In [1]: import numpy as np

In [2]: from numpy import linalg as LA

In [3]: np.set_printoptions(precision=2, suppress=True, linewidth=160, legacy="1.25")

In [4]: rnd = lambda a: np.round(a, 2) + 0

In [5]: E = np.array([[-2, 1, -2],
   ...:     [-2, 1, -2],
   ...:     [-2, -1, 0],
   ...:     [0, 0, 0],
   ...:     [0, 0, 0],
   ...:     [0, 0, 0],
   ...:     [-2, 1, -2],
   ...:     [0, 1, 1],
   ...:     [-2, -1, 0],
   ...:     [0, 0, 0],
   ...:     [0, 0, 0],
   ...:     [0, 0, 0],
   ...:     [-2, -1, 0],
   ...:     [-2, -1, 0]])

In [6]: x0 = np.array([0, 2, 4])

In [7]: rhs = E @ x0

In [8]: print(rhs)
[-6 -6 -2  0  0  0 -6  6 -2  0  0  0 -2 -2]

In [9]: print(rnd(LA.lstsq(E, rhs)[0]))
[0. 2. 4.]

In [10]: print(rnd(LA.solve(E.T @ E, E.T @ rhs)))
[0. 2. 4.]

In [11]: print(rnd(LA.pinv(E) @ E))
[[1. 0. 0.]
 [0. 1. 0.]
 [0. 0. 1.]]

In [12]: rng = np.random.default_rng(119)

In [13]: rhs = rhs + 0.1 * rng.normal(size=14)

In [14]: print(rnd(rhs))
[-6.08 -5.82 -2.08 -0.02  0.01  0.02 -5.92  5.98 -1.93 -0.14  0.01 -0.01 -2.08 -2.03]

In [15]: coef, *_ = LA.lstsq(E, rhs)

In [16]: print([round(float(LA.norm(LA.solve(E.T @ E + lam * np.eye(3), E.T @ rhs))), 2) for lam in (0, 1, 10, 100)])
[4.45, 3.19, 1.63, 0.5]

In [17]: print(rnd(coef))
[0.01 2.01 3.97]

In [18]: Xs = E - E.mean(axis=0)

In [19]: U, sigma, Vt = LA.svd(Xs, full_matrices=False)

In [20]: print(np.searchsorted(np.cumsum(sigma ** 2) / (sigma ** 2).sum(), 0.9) + 1)
2

In [21]: print((np.sign(U[:, 0]) == np.sign(U[0, 0])).astype(int))
[1 1 1 0 0 0 1 0 1 0 0 0 1 1]

In [22]: m1 = np.loadtxt("out13.csv", delimiter=",")

In [23]: print(m1)
[[-1.47  1.82 -0.5 ]
 [ 0.05  0.    0.04]
 [-8.57 -0.92 -2.99]
 [-6.83  0.86 -2.38]
 [-0.41  0.66 -0.2 ]
 [ 0.02 -0.03  0.01]
 [-6.33  0.24 -2.15]
 [-9.59  0.28 -3.24]
 [-1.02  1.2  -0.41]
 [-5.43 -1.03 -1.83]]

In [24]: x0 = np.array([0, 4, -1])

In [25]: print(np.sign((m1 @ x0).round(6)))
[ 1. -1. -1.  1.  1. -1.  1.  1.  1. -1.]

In [26]: print((m1 @ x0).argmax())
0

In [27]: print(rnd(m1 @ (2 * x0)))
[15.56 -0.08 -1.38 11.64  5.68 -0.26  6.22  8.72 10.42 -4.58]

In [28]: print(rnd(m1 @ x0))
[ 7.78 -0.04 -0.69  5.82  2.84 -0.13  3.11  4.36  5.21 -2.29]

In [29]: print(m1 @ np.eye(3)[0])
[-1.47  0.05 -8.57 -6.83 -0.41  0.02 -6.33 -9.59 -1.02 -5.43]

In [30]: print(rnd(m1 @ np.ones(3)))
[ -0.15   0.09 -12.48  -8.35   0.05   0.    -8.24 -12.55  -0.23  -8.29]

In [31]: print(rnd(np.einsum("ij,j->i", m1, x0)))
[ 7.78 -0.04 -0.69  5.82  2.84 -0.13  3.11  4.36  5.21 -2.29]
